In [1]: import numpy as np

In [2]: np.set_printoptions(precision=1, suppress=True, linewidth=200, floatmode="fixed")

In [3]: def tidy(a):
   ...:     return np.round(a, 1) + 0
   ...: 

In [4]: A = np.load("layer11.npy")

In [5]: print(A)
[[0 0 0 1 1 0]
 [0 0 0 1 0 0]
 [0 0 0 1 0 0]
 [1 1 1 0 0 1]
 [1 0 0 0 0 1]
 [0 0 0 1 1 0]]

In [6]: # rows 1 and 2 are equal

In [7]: r0 = np.array([-4, -4])

In [8]: np.cross(A[0, :3], A[2, :3])
Out[8]: array([0, 0, 0])

In [9]: np.polyval(r0, A[0])
Out[9]: array([-4, -4, -4, -8, -8, -4])

In [10]: J = np.load("m.npy")

In [11]: J
Out[11]: 
array([[-1.6,  0.3,  0.6,  4.7],
       [-0.6, -0.1, -0.6,  1.5],
       [ 1.0, -0.1, -0.2, -2.9],
       [ 0.7, -1.3,  0.4, -1.8],
       [ 0.9,  2.3, -1.4, -2.9],
       [-1.0,  1.1,  0.5,  2.7],
       [ 0.7,  0.2, -1.1, -1.6],
       [-0.9,  0.7,  1.0,  2.8],
       [-0.3,  0.4,  2.4,  0.8],
       [-0.4,  0.6,  0.4,  1.0],
       [ 0.8, -0.4, -0.9, -2.8],
       [ 1.2, -1.3,  0.2, -3.7],
       [ 0.7,  0.0, -0.3, -2.3],
       [-1.6, -1.1, -0.1,  5.0],
       [ 1.1, -1.7, -0.2, -3.1],
       [ 0.8, -1.8,  1.1, -2.2],
       [-1.1,  0.7,  0.0,  3.4],
       [-0.9,  0.3,  1.8,  2.6],
       [-1.6,  0.6, -1.2,  4.9],
       [-0.2,  0.5, -0.1,  1.1],
       [-0.5,  1.1,  0.3,  1.3],
       [-0.4,  1.0,  0.2,  1.4],
       [ 0.2,  0.7, -0.4, -0.5],
       [ 0.7,  2.7,  1.0, -1.9],
       [ 0.1,  0.6, -1.9, -0.5]])

In [12]: P = J @ np.linalg.solve(J.T @ J, J.T)

In [13]: tidy(np.linalg.eigvalsh(P))
Out[13]: array([0.0, 0.0, 0.0, 0.0, 0.0, 0.0, 0.0, 0.0, 0.0, 0.0, 0.0, 0.0, 0.0, 0.0, 0.0, 0.0, 0.0, 0.0, 0.0, 0.0, 0.0, 1.0, 1.0, 1.0, 1.0])

In [14]: tidy(np.trace(P))
Out[14]: np.float64(4.0)

In [15]: tidy(P @ J[:, 1])
Out[15]: array([ 0.3, -0.1, -0.1, -1.3,  2.3,  1.1,  0.2,  0.7,  0.4,  0.6, -0.4, -1.3,  0.0, -1.1, -1.7, -1.8,  0.7,  0.3,  0.6,  0.5,  1.1,  1.0,  0.7,  2.7,  0.6])

In [16]: tidy(np.diag(P))
Out[16]: array([0.1, 0.1, 0.1, 0.1, 0.3, 0.1, 0.3, 0.1, 0.3, 0.0, 0.2, 0.1, 0.1, 0.3, 0.1, 0.2, 0.1, 0.2, 0.3, 0.2, 0.1, 0.1, 0.0, 0.4, 0.2])

In [17]: np.allclose(P @ P, P)
Out[17]: True
